$ ipython --no-banner

In [1]: import numpy as np

In [2]: import numpy.linalg as la

In [3]: np.set_printoptions(precision=2, suppress=True, linewidth=140, sign=" ")

In [4]: cent = np.array([[9, 2, 9, 2], [4, -2, 0, -5]])

In [5]: m1 = np.repeat(cent, 14 // 2, axis=0)

In [6]: rng = np.random.default_rng(234001)

In [7]: m1 = m1 + 0.1 * rng.normal(size=m1.shape)

In [8]: print(m1.round(2) + 0)
[[ 9.03  1.98  8.95  1.83]
 [ 8.86  2.01  9.01  1.86]
 [ 8.9   2.22  8.96  2.04]
 [ 8.95  1.97  8.89  1.87]
 [ 8.93  2.03  8.99  1.94]
 [ 9.01  2.02  9.01  2.09]
 [ 8.96  1.91  9.13  2.09]
 [ 3.99 -2.08  0.14 -5.04]
 [ 4.08 -2.01  0.02 -4.94]
 [ 4.09 -1.99  0.04 -5.18]
 [ 3.8  -2.05  0.   -4.98]
 [ 3.99 -2.09 -0.06 -5.03]
 [ 4.04 -2.02 -0.01 -4.93]
 [ 3.85 -2.12  0.18 -5.04]]

In [9]: print(np.round(m1.ravel(order="F"), 2) + 0)
[ 9.03  8.86  8.9   8.95  8.93  9.01  8.96  3.99  4.08  4.09  3.8   3.99  4.04  3.85  1.98  2.01  2.22  1.97  2.03  2.02  1.91 -2.08 -2.01
 -1.99 -2.05 -2.09 -2.02 -2.12  8.95  9.01  8.96  8.89  8.99  9.01  9.13  0.14  0.02  0.04  0.   -0.06 -0.01  0.18  1.83  1.86  2.04  1.87
  1.94  2.09  2.09 -5.04 -4.94 -5.18 -4.98 -5.03 -4.93 -5.04]

In [10]: print(np.round(m1.reshape(2, -1), 2) + 0)
[[ 9.03  1.98  8.95  1.83  8.86  2.01  9.01  1.86  8.9   2.22  8.96  2.04  8.95  1.97  8.89  1.87  8.93  2.03  8.99  1.94  9.01  2.02
   9.01  2.09  8.96  1.91  9.13  2.09]
 [ 3.99 -2.08  0.14 -5.04  4.08 -2.01  0.02 -4.94  4.09 -1.99  0.04 -5.18  3.8  -2.05  0.   -4.98  3.99 -2.09 -0.06 -5.03  4.04 -2.02
  -0.01 -4.93  3.85 -2.12  0.18 -5.04]]

In [11]: blk = m1.reshape(14, 2, -1)

In [12]: print(blk[:, 0])
[[ 9.03  1.98]
 [ 8.86  2.01]
 [ 8.9   2.22]
 [ 8.95  1.97]
 [ 8.93  2.03]
 [ 9.01  2.02]
 [ 8.96  1.91]
 [ 3.99 -2.08]
 [ 4.08 -2.01]
 [ 4.09 -1.99]
 [ 3.8  -2.05]
 [ 3.99 -2.09]
 [ 4.04 -2.02]
 [ 3.85 -2.12]]

In [13]: print(np.round(blk.transpose(1, 0, 2), 2) + 0)
[[[ 9.03  1.98]
  [ 8.86  2.01]
  [ 8.9   2.22]
  [ 8.95  1.97]
  [ 8.93  2.03]
  [ 9.01  2.02]
  [ 8.96  1.91]
  [ 3.99 -2.08]
  [ 4.08 -2.01]
  [ 4.09 -1.99]
  [ 3.8  -2.05]
  [ 3.99 -2.09]
  [ 4.04 -2.02]
  [ 3.85 -2.12]]

 [[ 8.95  1.83]
  [ 9.01  1.86]
  [ 8.96  2.04]
  [ 8.89  1.87]
  [ 8.99  1.94]
  [ 9.01  2.09]
  [ 9.13  2.09]
  [ 0.14 -5.04]
  [ 0.02 -4.94]
  [ 0.04 -5.18]
  [ 0.   -4.98]
  [-0.06 -5.03]
  [-0.01 -4.93]
  [ 0.18 -5.04]]]
